% python3 -q
>>> import numpy as np
>>> np.set_printoptions(precision=3, suppress=True, linewidth=120)
>>> theta = np.deg2rad(90)
>>> feats = np.eye(3)
>>> feats[np.ix_([0, 2], [0, 2])] = [[np.cos(theta), -np.sin(theta)], [np.sin(theta), np.cos(theta)]]
>>> print(feats.round(3) + 0)
[[ 0.  0. -1.]
 [ 0.  1.  0.]
 [ 1.  0.  0.]]
>>> r0 = np.array([-2, -1])
>>> X = r0[np.abs(np.subtract.outer(np.arange(2), np.arange(2)))]
>>> print(X)
[[-2 -1]
 [-1 -2]]
>>> # equal to its transpose
>>> r0 = np.array([-1, -2])
>>> out = X + np.outer(r0, np.eye(2)[1])
>>> print(np.linalg.matrix_rank(np.linalg.inv(out) - np.linalg.inv(X), tol=1e-8))
1
>>> print(np.round(np.linalg.det(out) / np.linalg.det(X), 3), np.round(1 + np.linalg.solve(X, r0)[1], 3))
2.0 2.0
>>> print(np.linalg.matrix_rank(out - X))
1
>>> print(np.linalg.matrix_power(X, 2))
[[5 4]
 [4 5]]
>>> print(np.sort(np.abs(np.linalg.eigvals(X))))
[1. 3.]
>>> print(X @ X)
[[5 4]
 [4 5]]
>>> print((X + X.T) / 2)
[[-2. -1.]
 [-1. -2.]]
>>> print(np.trace(X))
-4
>>> print(round(float(np.abs(np.linalg.eigvals(X)).max()), 3))
3.0
>>> print((X - X.T) / 2)
[[0. 0.]
 [0. 0.]]
>>> print(np.allclose(X, X.T))
True
>>> theta = np.radians(111)
>>> Rm = np.eye(2)
>>> Rm[0, 0] = Rm[1, 1] = np.cos(theta)
>>> Rm[0, 1], Rm[1, 0] = -np.sin(theta), np.sin(theta)
>>> print(Rm)
[[-0.358 -0.934]
 [ 0.934 -0.358]]
>>> out = X @ Rm.T
>>> print(out)
[[ 1.65  -1.509]
 [ 2.226 -0.217]]
>>> print(np.abs(out - X).max(axis=0))
[3.65  1.783]
>>> out = X / np.sqrt((X ** 2).mean(axis=1, keepdims=True))
>>> print(X - X.mean(axis=1, keepdims=True))
[[-0.5  0.5]
 [ 0.5 -0.5]]
>>> print(np.linalg.matrix_rank(out) == np.linalg.matrix_rank(X))
True
>>> print(out[0])
[-1.265 -0.632]
>>> print(np.linalg.norm(out, axis=1))
[1.414 1.414]
>>> data = np.load("case7.npy")
>>> print(data)
[[ 1.     0.     0.   ]
 [ 0.    -0.707 -0.707]
 [ 0.     0.707 -0.707]]
>>> # keeps lengths
>>> print(np.linalg.eigvals(data))
[-0.707+0.707j -0.707-0.707j  1.   +0.j   ]
>>> print(np.poly(data))
[ 1.     0.414 -0.414 -1.   ]
>>> print(round(np.linalg.det(data.T), 3))
1.0
>>> print(round(np.linalg.det(2 * data), 3), np.round(np.linalg.det(data), 3))
8.0 1.0
>>> proj = np.triu(np.array([[1, 9, 3], [3, 8, 5], [3, -8, 9]]), 1) + np.eye(3)
>>> out = proj @ data @ np.linalg.inv(proj)
>>> print(round(np.trace(out), 3), round(np.trace(data), 3))
-0.414 -0.414
>>> print(proj @ data - data @ proj)
[[  0.    -13.243 -11.485]
 [  0.      3.536   0.   ]
 [  0.      0.     -3.536]]
>>> print(round(float(np.linalg.det(out)), 3))
1.0
>>> rng = np.random.default_rng(97115)
>>> z = rng.permutation(3)
>>> print(z)
[0 1 2]
>>> out = data[z][:, z]
>>> print(np.sort(np.abs(np.linalg.eigvals(out))))
[1. 1. 1.]
>>> print(np.round(data @ data, 3) + 0)
[[ 1.  0.  0.]
 [ 0.  0.  1.]
 [ 0. -1.  0.]]
>>> print((np.linalg.matrix_power((data != 0) + (data.T != 0) + np.eye(3), 3) > 0).astype(int))
[[1 0 0]
 [0 1 1]
 [0 1 1]]
>>> print(np.flatnonzero(np.linalg.matrix_power((data != 0) + (data.T != 0) + np.eye(3), 3)[1]))
[1 2]
>>> print((data + data.T) / 2)
[[ 1.     0.     0.   ]
 [ 0.    -0.707  0.   ]
 [ 0.     0.    -0.707]]
>>> print((data - data.T) / 2)
[[ 0.     0.     0.   ]
 [ 0.     0.    -0.707]
 [ 0.     0.707  0.   ]]
>>> print(np.round(data @ data, 3) + 0)
[[ 1.  0.  0.]
 [ 0.  0.  1.]
 [ 0. -1.  0.]]
>>> print(np.round(np.trace(data), 3))
-0.414
>>> data.inv()
Traceback (most recent call last):
  File "<python-input-60>", line 1, in <module>
    data.inv()
    ^^^^^^^^
AttributeError: 'numpy.ndarray' object has no attribute 'inv'
>>> print(np.sort(np.abs(np.linalg.eigvals(data))))
[1. 1. 1.]
>>> print(np.allclose(data, data.T))
False
>>> print(np.round(np.linalg.matrix_power(data, 4), 3) + 0)
[[ 1.  0.  0.]
 [ 0. -1.  0.]
 [ 0.  0. -1.]]
>>> W0 = np.diag(np.array([2, 0, 2, 2])) + 5 * np.eye(4, k=1) + 5 * np.eye(4, k=-1)
>>> print(W0)
[[2. 5. 0. 0.]
 [5. 0. 5. 0.]
 [0. 5. 2. 5.]
 [0. 0. 5. 2.]]
>>> print([round(float(np.linalg.det(X[:i, :i])), 2) + 0 for i in range(1, 3)])
[-2.0, 3.0]
>>> O, Rm = np.linalg.qr(data)
>>> print(abs(Rm[0, 0]), round(np.linalg.norm(data[:, 0]), 3))
1.0 1.0
>>> print(O.shape, Rm.shape)
(3, 3) (3, 3)
>>> proj = np.triu(np.array([[0, 0, 2, 2], [1, 0, 3, 1], [2, 0, 0, 1], [1, 1, 0, 3]]), 1) + np.eye(4)
>>> out = proj @ W0 @ np.linalg.inv(proj)
>>> print(proj @ W0 - W0 @ proj)
[[  0.  10.  -5.   5.]
 [  0.  15.   1.   2.]
 [  0.   0. -10.  -5.]
 [  0.   0.   0.  -5.]]
>>> print(np.linalg.matrix_rank(out))
4
>>> print(round(float(np.linalg.det(out)), 3))
425.0
>>> print(np.trace(out), np.trace(W0))
6.0 6.0
>>> print(np.poly(out))
[  1.  -6. -63. 242. 425.]
>>> out = W0 / np.linalg.norm(W0, axis=1, keepdims=True)
>>> gram = out @ out.T
>>> print(np.degrees(np.arccos(np.clip(gram[3, 0], -1, 1))))
90.0
>>> print((gram - 2 * np.eye(4)).round(6).argmax(axis=1))
[2 3 0 1]
>>> print(np.argwhere(np.triu(np.abs(gram) > 0.95, 1)))
[]
>>> K = np.eye(4, dtype=int)[rng.permutation(4)] * np.array([3, 1, 0, 3])
>>> print(K)
[[3 0 0 0]
 [0 0 0 3]
 [0 0 0 0]
 [0 1 0 0]]
>>> r = np.linalg.matrix_rank(K)
>>> print(r)
3
>>> ns = np.linalg.svd(K)[2][r:].T
>>> print(K @ ns)
[[0.]
 [0.]
 [0.]
 [0.]]
>>> print([int(np.linalg.matrix_rank(K[:i])) for i in range(1, len(K) + 1)])
[1, 2, 2, 3]
>>> print(ns.shape)
(4, 1)
>>> m1 = np.load("w.npy")
>>> print(m1)
[[ 4  2 -6]
 [ 2  1 -3]
 [-6 -3  9]]
>>> # symmetric, so the eigenvalues are real
>>> print(np.einsum("ii->", m1))
14
>>> print(np.round(np.linalg.det(m1.T), 3))
0.0
>>> print(round(np.linalg.eigvals(m1).sum().real, 3))
14.0
>>> print(np.linalg.cond(m1) > 100)
True
>>> print(np.linalg.matrix_rank(m1, rtol=0.1))
1
>>> M = np.load("dump.npy")
>>> print(M)
[[0 1 0 0]
 [0 0 0 1]
 [0 0 1 0]
 [1 0 0 0]]
>>> x0 = np.array([-1, 0, -1, -2])
>>> y = M @ x0
>>> coef, lr = np.zeros(4), 1 / np.linalg.norm(M, 2) ** 2
>>> for i in range(25):
...     coef -= lr * M.T @ (M @ coef - y)
...     if i % 5 == 0: print(i, round(np.linalg.norm(M @ coef - y), 3))
... 
0 0.0
5 0.0
10 0.0
15 0.0
20 0.0
>>> print(np.round(np.linalg.cond(M), 3))
1.0
>>> x0 = np.array([3, -2, -1, -3])
>>> print(round(np.linalg.norm(x0), 3), round(float(np.linalg.norm(M @ x0)), 3))
4.796 4.796
>>> print(M.T @ (M @ x0))
[ 3 -2 -1 -3]
>>> print(np.abs(np.linalg.eigvals(M)))
[1. 1. 1. 1.]
>>> print(np.sort(np.abs(np.degrees(np.angle(np.linalg.eigvals(M))))))
[  0.   0. 120. 120.]
>>> J = np.load("layer6.npy")
>>> print(J)
[[ 0  0  0]
 [ 0  4  3]
 [ 7 40 19]
 [ 0  1  3]
 [ 0  0  0]
 [ 0  0  0]
 [ 0  0  0]
 [ 1  0  0]
 [ 0  0  0]
 [ 0  0  0]]
>>> z = J[:, 0] > np.median(J[:, 0])
>>> r0 = J[z].mean(axis=0) - J[~z].mean(axis=0)
>>> print((((J - J.mean(axis=0)) @ r0 > 0) == z).mean())
0.9
